$ python3 -q
>>> import numpy as np
>>> import numpy.linalg as la
>>> np.set_printoptions(suppress=True, linewidth=140)
>>> f = np.array([0, 0, 2])
>>> mat = -1 * np.eye(3) + np.outer(f, f)
>>> print(mat)
[[-1.  0.  0.]
 [ 0. -1.  0.]
 [ 0.  0.  3.]]
>>> rng = np.random.default_rng(2668)
>>> out = mat + rng.integers(-2, 3, (3, 1)) @ rng.integers(-2, 3, (1, 3))
>>> out
array([[-1.,  4.,  4.],
       [ 0., -1.,  0.],
       [ 0., -2.,  1.]])
>>> np.round(la.svd(out - mat, compute_uv=False), 3) + 0
array([6.325, 0.   , 0.   ])
>>> out - mat
array([[ 0.,  4.,  4.],
       [ 0.,  0.,  0.],
       [ 0., -2., -2.]])
>>> data = np.load("x.npy")
>>> data
array([[ 3.3, -1. , -2. ],
       [-1. ,  0.3,  3. ],
       [ 3. , -1. , -1.7]])
>>> out = np.array([[2, -5], [2, 0]])
>>> W2 = np.kron(out, mat)
>>> round(la.norm(W2, 2), 3), round(la.norm(out, 2) * la.norm(mat, 2), 3)
(np.float64(16.328), np.float64(16.328))
>>> np.argsort(-la.norm(data, axis=0).round(6), kind="stable")[:3]
array([0, 2, 1])
>>> print(np.round(np.abs(la.svd(data)[2][-1]), 3))
[0.306 0.952 0.008]
>>> la.matrix_rank(data, rtol=0.1)
np.int64(2)
>>> la.cond(data) > 100
np.False_
>>> z = rng.permutation(3)
>>> z
array([0, 2, 1])
>>> out = data[z][:, z]
>>> out
array([[ 3.3, -2. , -1. ],
       [ 3. , -1.7, -1. ],
       [-1. ,  3. ,  0.3]])
>>> np.diag(out)
array([ 3.3, -1.7,  0.3])
>>> np.allclose(out, data)
False
>>> np.allclose(out @ out.T, out.T @ out)
False
>>> np.round(la.matrix_power(out, 3), 3)
array([[  2.437,  -6.04 ,  -0.17 ],
       [  2.41 ,  -6.013,  -0.17 ],
       [ 13.13 , -12.79 ,  -3.773]])
>>> print((out - out.T) / 2)
[[ 0.  -2.5  0. ]
 [ 2.5  0.  -2. ]
 [ 0.   2.   0. ]]
>>> print(np.round(out @ out, 3))
[[ 5.89 -6.2  -1.6 ]
 [ 5.8  -6.11 -1.6 ]
 [ 5.4  -2.2  -1.91]]
>>> (out + out.T) / 2
array([[ 3.3,  0.5, -1. ],
       [ 0.5, -1.7,  1. ],
       [-1. ,  1. ,  0.3]])
>>> arr = np.load("dump.npy")
>>> arr
array([[ 1, -1,  1, -1],
       [ 1,  0,  0,  0],
       [ 1,  1,  1,  1],
       [ 1,  2,  4,  8]])
>>> cov = arr.T @ arr
>>> np.allclose(cov, cov.T)
True
>>> print(np.round(la.eigvalsh(cov)[::-1], 3))
[87.991  4.467  1.249  0.293]
>>> print(la.matrix_rank(cov))
4
>>> np.diag(cov)
array([ 4,  6, 18, 66])
>>> feats = np.array([[-0.5, -0.2, -0.6, -0.7, -0.8, 0.4, -0.5],
...     [1.1, 0.1, 0.1, -1.0, 1.3, -2.9, 1.4],
...     [1.9, -1.5, -1.3, -0.5, -0.4, 1.7, 1.1]])
>>> feats[2] = feats[0] + 0.02 * rng.normal(size=7)
>>> feats.round(3)
array([[-0.5  , -0.2  , -0.6  , -0.7  , -0.8  ,  0.4  , -0.5  ],
       [ 1.1  ,  0.1  ,  0.1  , -1.   ,  1.3  , -2.9  ,  1.4  ],
       [-0.508, -0.195, -0.577, -0.701, -0.851,  0.414, -0.478]])
>>> left, sv, Vh = la.svd(feats)
>>> np.argmax(sv[:-1] / (sv[1:] + 1e-6)) + 1
np.int64(2)
>>> out = left[:, :2] @ np.diag(sv[:2]) @ Vh[:2]
>>> print(la.matrix_rank(feats, rtol=0.05))
2
>>> x = np.array([-3, -3, 2, -2, -1, -3, -1])
>>> la.norm(feats @ x) <= la.norm(feats, 2) * la.norm(x) + 1e-9
np.True_
>>> print(np.round(feats @ np.eye(7)[2], 3))
[-0.6    0.1   -0.577]
>>> np.round((feats * x).sum(axis=1), 3)
array([2.4  , 4.6  , 2.445])
>>> t = np.radians(60)
>>> R = np.eye(7)
>>> R[0, 0] = R[3, 3] = np.cos(t)
>>> R[0, 3], R[3, 0] = -np.sin(t), np.sin(t)
>>> R.round(3)
array([[ 0.5  ,  0.   ,  0.   , -0.866,  0.   ,  0.   ,  0.   ],
       [ 0.   ,  1.   ,  0.   ,  0.   ,  0.   ,  0.   ,  0.   ],
       [ 0.   ,  0.   ,  1.   ,  0.   ,  0.   ,  0.   ,  0.   ],
       [ 0.866,  0.   ,  0.   ,  0.5  ,  0.   ,  0.   ,  0.   ],
       [ 0.   ,  0.   ,  0.   ,  0.   ,  1.   ,  0.   ,  0.   ],
       [ 0.   ,  0.   ,  0.   ,  0.   ,  0.   ,  1.   ,  0.   ],
       [ 0.   ,  0.   ,  0.   ,  0.   ,  0.   ,  0.   ,  1.   ]])
>>> out = feats @ R.T
>>> np.round(np.abs(out - feats).max(axis=0), 3)
array([0.861, 0.   , 0.   , 1.453, 0.   , 0.   , 0.   ])
>>> np.allclose(feats @ feats.T, out @ out.T)
True
>>> out.round(3)
array([[ 0.356, -0.2  , -0.6  , -0.783, -0.8  ,  0.4  , -0.5  ],
       [ 1.416,  0.1  ,  0.1  ,  0.453,  1.3  , -2.9  ,  1.4  ],
       [ 0.353, -0.195, -0.577, -0.79 , -0.851,  0.414, -0.478]])
>>> print(np.allclose(la.norm(feats, axis=1), la.norm(out, axis=1)))
True
>>> f = np.array([2, 0, -3])
>>> np.round(np.correlate(feats[1], feats[0], "full"), 3)
array([-0.55,  0.39, -0.89, -0.31, -1.86,  2.42, -2.83,  2.5 ,  0.28,  1.  , -0.91,  1.17, -0.7 ])
>>> np.round(np.polyval(f, feats[1]), 3)
array([-0.58, -2.98, -2.98, -1.  ,  0.38, 13.82,  0.92])
>>> out = feats + rng.integers(-2, 3, (3, 2)) @ rng.integers(-2, 3, (2, 7))
>>> out.round(3)
array([[ 7.5  , -2.2  ,  5.4  , -2.7  ,  1.2  , -3.6  ,  5.5  ],
       [ 1.1  ,  2.1  , -1.9  , -3.   , -4.7  , -6.9  ,  3.4  ],
       [-2.508, -1.195, -0.577,  1.299,  3.149,  4.414, -3.478]])
>>> print(np.round(out - feats, 3))
[[ 8. -2.  6. -2.  2. -4.  6.]
 [ 0.  2. -2. -2. -6. -4.  2.]
 [-2. -1.  0.  2.  4.  4. -3.]]
>>> la.matrix_rank(out - feats, tol=1e-8)
np.int64(2)
>>> F = np.eye(3, dtype=int)[rng.permutation(3)] * np.array([-1, -1, 1])
>>> F
array([[ 0, -1,  0],
       [-1,  0,  0],
       [ 0,  0,  1]])
>>> # orthonormal columns
>>> out = la.inv(F)
>>> print(out)
[[-0. -1. -0.]
 [-1. -0. -0.]
 [ 0.  0.  1.]]
>>> hat = np.triu(np.array([[0, 1, 0], [-2, 2, 0], [1, 1, 2]]), 1) + np.eye(3)
>>> out = hat @ F @ la.inv(hat)
>>> out
array([[-1.,  0.,  0.],
       [-1.,  1.,  0.],
       [ 0.,  0.,  1.]])
>>> t = np.radians(180)
>>> R = np.eye(3)
>>> R[0, 0] = R[1, 1] = np.cos(t)
>>> R[0, 1], R[1, 0] = -np.sin(t), np.sin(t)
>>> R.round(3) + 0
array([[-1.,  0.,  0.],
       [ 0., -1.,  0.],
       [ 0.,  0.,  1.]])
>>> out = F @ R.T
>>> np.abs(out - F).max(axis=0)
array([2., 2., 0.])
>>> print(np.allclose(F @ F.T, out @ out.T))
True
>>> np.round(la.svd(F, compute_uv=False), 3), np.round(la.svd(out, compute_uv=False), 3)
(array([1., 1., 1.]), array([1., 1., 1.]))
>>> np.round(la.det(R), 3), np.trace(R)
(np.float64(1.0), np.float64(-1.0))
>>> W = np.array([[3, 1, 5, 8], [8, 4, 0, 3], [6, 9, 6, 7], [7, 4, 1, 8]])
>>> coef = np.array([-1, -2, 1, 2])
>>> hid = np.maximum(arr @ W + coef, 0)
>>> la.matrix_rank(hid)
np.int64(4)
>>> print(hid)
[[  0   0  11   6]
 [  2   0   6  10]
 [ 23  16  13  28]
 [ 98  75  38 108]]
>>> (hid > 0).astype(int)
array([[0, 0, 1, 1],
       [1, 0, 1, 1],
       [1, 1, 1, 1],
       [1, 1, 1, 1]])
>>> W2 = np.array([[4, 5, -4], [-3, -2, -1], [-5, 1, 2], [2, 2, -1]])
>>> W @ W2
array([[  0,  34, -11],
       [ 26,  38, -39],
       [-19,  32, -28],
       [ 27,  44, -38]])
>>> J = np.load("m.npy")
>>> J
array([[-1,  9, -8,  2,  5,  5,  7],
       [ 8, -9, -2,  2,  4,  1, -9],
       [-7,  5, -6,  7, -7,  8,  0],
       [-8,  9,  9,  0,  8,  9,  5],
       [-1, -4, -9, -2,  1,  9,  5],
       [-1, -4, -9, -2,  1,  9,  5],
       [ 6,  2, -1, -5, -2, -4, -4]])
>>> la.matrix_rank(J, rtol=0.1)
np.int64(6)
>>> la.cond(J) > 100
np.True_
>>> np.argsort(-la.norm(J, axis=0).round(6), kind="stable")[:3]
array([5, 2, 1])
>>> print([round(float(x), 3) for x in la.svd(J, compute_uv=False)[:3]])
[27.495, 21.582, 14.317]
>>> np.round(la.norm(J), 3)
np.float64(41.085)
>>> np.round(J.mean(axis=0), 3)
array([-0.571,  1.143, -3.714,  0.286,  1.429,  5.286,  1.286])
>>> J.shape
(7, 7)
>>> print(la.matrix_rank(J))
6
>>> print(np.diff(J, axis=0))
[[  9 -18   6   0  -1  -4 -16]
 [-15  14  -4   5 -11   7   9]
 [ -1   4  15  -7  15   1   5]
 [  7 -13 -18  -2  -7   0   0]
 [  0   0   0   0   0   0   0]
 [  7   6   8  -3  -3 -13  -9]]
>>> J - J[0]
array([[  0,   0,   0,   0,   0,   0,   0],
       [  9, -18,   6,   0,  -1,  -4, -16],
       [ -6,  -4,   2,   5, -12,   3,  -7],
       [ -7,   0,  17,  -2,   3,   4,  -2],
       [  0, -13,  -1,  -4,  -4,   4,  -2],
       [  0, -13,  -1,  -4,  -4,   4,  -2],
       [  7,  -7,   7,  -7,  -7,  -9, -11]])
>>> J.sum(axis=0)
array([ -4,   8, -26,   2,  10,  37,   9])
>>> np.unravel_index(np.abs(J).argmax(), J.shape)
(np.int64(0), np.int64(1))
>>> out = J + rng.integers(-2, 3, (7, 6)) @ rng.integers(-2, 3, (6, 7))
>>> out
array([[ -3,  12,  -7,   1,   5,   4,   7],
       [  8,   2,  -3,   0,   1,   5, -13],
       [-15,   7,   3,  14,  -9,   6,  -4],
       [ -1,  14,   6,  -3,   7,  12,   3],
       [ -6,   0,  -3,  11,  -1,  16,   5],
       [  6,  -7, -14,  -5,   3,   9,   9],
       [  3,   0,  -4,  -8,   2,  -1,   2]])
>>> print(np.abs(out - J).sum(axis=1))
[ 8 25 34 24 37 24 24]
>>> out - J
array([[-2,  3,  1, -1,  0, -1,  0],
       [ 0, 11, -1, -2, -3,  4, -4],
       [-8,  2,  9,  7, -2, -2, -4],
       [ 7,  5, -3, -3, -1,  3, -2],
       [-5,  4,  6, 13, -2,  7,  0],
       [ 7, -3, -5, -3,  2,  0,  4],
       [-3, -2, -3, -3,  4,  3,  6]])
